$ ipython --no-banner

In [1]: import numpy as np

In [2]: np.set_printoptions(suppress=True, linewidth=120)

In [3]: X = np.array([[-1.8, -0.8, -0.7, 1.53],
   ...:     [1.0, -0.1, 0.1, 0.79],
   ...:     [-1.7, -0.8, -1.1, 1.7],
   ...:     [0.9, 0.4, -0.3, -0.54],
   ...:     [0.9, 1.0, 1.3, -2.17],
   ...:     [0.6, 0.4, 0.8, -0.89],
   ...:     [-0.3, 0.8, -0.3, -1.51],
   ...:     [-0.4, 0.8, 0.7, -1.84],
   ...:     [0.0, 0.0, 1.0, 0.08],
   ...:     [-0.6, 0.0, -0.6, -0.06],
   ...:     [-2.4, 0.2, -1.2, -0.8],
   ...:     [0.7, -0.1, 1.5, 0.47]])

In [4]: X
Out[4]: 
array([[-1.8 , -0.8 , -0.7 ,  1.53],
       [ 1.  , -0.1 ,  0.1 ,  0.79],
       [-1.7 , -0.8 , -1.1 ,  1.7 ],
       [ 0.9 ,  0.4 , -0.3 , -0.54],
       [ 0.9 ,  1.  ,  1.3 , -2.17],
       [ 0.6 ,  0.4 ,  0.8 , -0.89],
       [-0.3 ,  0.8 , -0.3 , -1.51],
       [-0.4 ,  0.8 ,  0.7 , -1.84],
       [ 0.  ,  0.  ,  1.  ,  0.08],
       [-0.6 ,  0.  , -0.6 , -0.06],
       [-2.4 ,  0.2 , -1.2 , -0.8 ],
       [ 0.7 , -0.1 ,  1.5 ,  0.47]])

In [5]: Q, evecs = np.linalg.qr(X[:, :1])[0], np.linalg.qr(X[:, 1:])[0]

In [6]: sig = np.linalg.svd(Q.T @ evecs, compute_uv=False)

In [7]: round(float(np.linalg.norm(Q @ Q.T - evecs @ evecs.T, 2)), 2)
Out[7]: 1.0

In [8]: np.round(np.degrees(np.arccos(sig.clip(0, 1))), 2)
Out[8]: array([32.29])

In [9]: sig.round(2)
Out[9]: array([0.85])

In [10]: feats = np.load("a.npy")

In [11]: feats
Out[11]: 
array([[51, 32, 41, 43, 53],
       [32, 23, 23, 28, 36],
       [41, 23, 45, 36, 40],
       [43, 28, 36, 45, 44],
       [53, 36, 40, 44, 58]])

In [12]: # equal to its transpose

In [13]: W = np.array([[-4, 5, 1, -2],
    ...:     [0, 1, -1, 0],
    ...:     [3, -3, 4, 3],
    ...:     [2, 5, 2, 3],
    ...:     [-3, -4, 2, 3]])

In [14]: coef = np.array([1, 3, 4, 1])

In [15]: act = np.maximum(feats @ W + coef, 0)

In [16]: (act > 0).mean(axis=0)
Out[16]: array([0., 1., 1., 1.])

In [17]: print(act)
[[  0 170 379 310]
 [  0 113 233 198]
 [  0 116 354 282]
 [  0 187 341 290]
 [  0 172 385 321]]

In [18]: (act > 0).astype(int)
Out[18]: 
array([[0, 1, 1, 1],
       [0, 1, 1, 1],
       [0, 1, 1, 1],
       [0, 1, 1, 1],
       [0, 1, 1, 1]])

In [19]: basis = np.array([[-3, -5, 1], [1, -1, 4], [5, 1, 4], [2, 5, -3]])

In [20]: W @ basis
Out[20]: 
array([[ 18,   6,  26],
       [ -4,  -2,   0],
       [ 14,   7,  -2],
       [ 15,   2,  21],
       [ 21,  36, -20]])

In [21]: (act @ basis).round(6).argmax(axis=1)
Out[21]: array([0, 0, 0, 0, 0])

In [22]: out = X / np.sqrt((X ** 2).mean(axis=1, keepdims=True))

In [23]: out[4].round(2)
Out[23]: array([ 0.63,  0.7 ,  0.91, -1.51])

In [24]: print(np.linalg.matrix_rank(out) == np.linalg.matrix_rank(X))
True

In [25]: np.linalg.matrix_rank(X - X.mean(axis=1, keepdims=True))
Out[25]: np.int64(3)

In [26]: np.round(np.linalg.norm(out, axis=1), 2)
Out[26]: array([2., 2., 2., 2., 2., 2., 2., 2., 2., 2., 2., 2.])

In [27]: arr = np.loadtxt("sample5.csv", delimiter=",")

In [28]: arr
Out[28]: 
array([[1., 0., 0.],
       [0., 1., 0.],
       [0., 0., 1.]])

In [29]: np.round(np.linalg.svd(arr, compute_uv=False), 2)
Out[29]: array([1., 1., 1.])

In [30]: arr @ arr.T
Out[30]: 
array([[1., 0., 0.],
       [0., 1., 0.],
       [0., 0., 1.]])

In [31]: np.round(np.linalg.norm(arr, axis=0), 2)
Out[31]: array([1., 1., 1.])

In [32]: proj = np.triu(np.array([[0, -2, -1], [-3, -2, -1], [-1, 1, -1]]), 1) + np.eye(3)

In [33]: out = proj @ arr @ np.linalg.inv(proj)

In [34]: proj @ arr - arr @ proj
Out[34]: 
array([[0., 0., 0.],
       [0., 0., 0.],
       [0., 0., 0.]])

In [35]: np.linalg.matrix_rank(out)
Out[35]: np.int64(3)

In [36]: t = np.radians(105)

In [37]: r_ = np.eye(3)

In [38]: r_[2, 2] = r_[1, 1] = np.cos(t)

In [39]: r_[2, 1], r_[1, 2] = -np.sin(t), np.sin(t)

In [40]: r_.round(2)
Out[40]: 
array([[ 1.  ,  0.  ,  0.  ],
       [ 0.  , -0.26,  0.97],
       [ 0.  , -0.97, -0.26]])

In [41]: out = arr @ r_.T

In [42]: print(np.allclose(arr @ arr.T, out @ out.T))
True

In [43]: print(np.round(np.abs(out - arr).max(axis=0), 2))
[0.   1.26 1.26]

In [44]: out.round(2)
Out[44]: 
array([[ 1.  ,  0.  ,  0.  ],
       [ 0.  , -0.26, -0.97],
       [ 0.  ,  0.97, -0.26]])

In [45]: np.round(np.linalg.det(r_), 2), np.round(np.trace(r_), 2)
Out[45]: (np.float64(1.0), np.float64(0.48))

In [46]: f = np.array([-2, -2, 0])

In [47]: np.round(np.cross(out[0, :3], out[1, :3]), 2)
Out[47]: array([ 0.  ,  0.97, -0.26])

In [48]: np.convolve(out[0], f)
Out[48]: array([-2., -2.,  0.,  0.,  0.])

In [49]: W = np.array([[1, 2, 1, -2, -1, 3], [-1, 0, -1, 2, -2, 3], [3, 2, 1, -1, 2, -2]])

In [50]: coef = np.array([0, 2, 2, 1, 1, 2])

In [51]: act = np.maximum(arr @ W + coef, 0)

In [52]: act
Out[52]: 
array([[1., 4., 3., 0., 0., 5.],
       [0., 2., 1., 3., 0., 5.],
       [3., 4., 3., 0., 3., 0.]])

In [53]: print(np.linalg.matrix_rank(act))
3

In [54]: print(np.round((act > 0).mean(axis=0), 2))
[0.67 1.   1.   0.33 0.33 0.67]

In [55]: basis = np.array([[-3, -1, 0],
    ...:     [0, 0, -1],
    ...:     [-1, 3, 3],
    ...:     [3, 3, -2],
    ...:     [-3, -3, 3],
    ...:     [-2, 0, 3]])

In [56]: (act @ basis).round(6).argmax(axis=1)
Out[56]: array([2, 1, 2])

In [57]: out = np.array([[-1, -1, 0], [-2, -5, -2], [2, 1, -3]])

In [58]: basis = np.array([[3]])

In [59]: m1 = np.block([[out, np.zeros((3, 1))], [np.zeros((1, 3)), basis]])

In [60]: m1
Out[60]: 
array([[-1., -1.,  0.,  0.],
       [-2., -5., -2.,  0.],
       [ 2.,  1., -3.,  0.],
       [ 0.,  0.,  0.,  3.]])

In [61]: round(np.abs(np.linalg.eigvals(m1)).max(), 2)
Out[61]: np.float64(4.47)

In [62]: np.round(np.linalg.matrix_power(m1, 3), 2)
Out[62]: 
array([[ -11.,  -31.,  -18.,    0.],
       [ -26., -117.,  -98.,    0.],
       [  44.,   67.,   -1.,    0.],
       [   0.,    0.,    0.,   27.]])

In [63]: round(np.linalg.det(m1), 2)
Out[63]: np.float64(-21.0)

In [64]: (m1 + m1.T) / 2
Out[64]: 
array([[-1. , -1.5,  1. ,  0. ],
       [-1.5, -5. , -0.5,  0. ],
       [ 1. , -0.5, -3. ,  0. ],
       [ 0. ,  0. ,  0. ,  3. ]])

In [65]: print(np.allclose(m1 @ m1.T, m1.T @ m1))
False

In [66]: np.allclose(m1, m1.T)
Out[66]: False

In [67]: rng = np.random.default_rng(57)

In [68]: out = m1 + rng.integers(-2, 3, (4, 3)) @ rng.integers(-2, 3, (3, 4))

In [69]: out
Out[69]: 
array([[ -1.,  -6.,  -2.,  -3.],
       [  0., -11.,  -8.,  -2.],
       [  1.,   4.,  -2.,   3.],
       [  4.,   3.,   1.,   1.]])

In [70]: np.linalg.matrix_rank(out - m1, tol=1e-8)
Out[70]: np.int64(3)

In [71]: lab = rng.permutation(4)

In [72]: print(lab)
[2 3 0 1]

In [73]: out = m1[lab][:, lab]

In [74]: np.trace(out)
Out[74]: np.float64(-6.0)

In [75]: print(np.round(np.sort(np.abs(np.linalg.eigvals(out))), 2))
[0.35 3.   4.47 4.47]

In [76]: W0 = 3 * np.eye(5) + np.eye(5, k=1)

In [77]: W0
Out[77]: 
array([[3., 1., 0., 0., 0.],
       [0., 3., 1., 0., 0.],
       [0., 0., 3., 1., 0.],
       [0., 0., 0., 3., 1.],
       [0., 0., 0., 0., 3.]])

In [78]: # triangular, det is the product of the diagonal

In [79]: Q = W0.astype(float).copy()

In [80]: for j in range(5):
    ...:     Q[:, j] -= Q[:, :j] @ (Q[:, :j].T @ Q[:, j])
    ...:     Q[:, j] /= np.linalg.norm(Q[:, j])
    ...: 

In [81]: print(Q)
[[1. 0. 0. 0. 0.]
 [0. 1. 0. 0. 0.]
 [0. 0. 1. 0. 0.]
 [0. 0. 0. 1. 0.]
 [0. 0. 0. 0. 1.]]

In [82]: print(Q.T @ Q)
[[1. 0. 0. 0. 0.]
 [0. 1. 0. 0. 0.]
 [0. 0. 1. 0. 0.]
 [0. 0. 0. 1. 0.]
 [0. 0. 0. 0. 1.]]
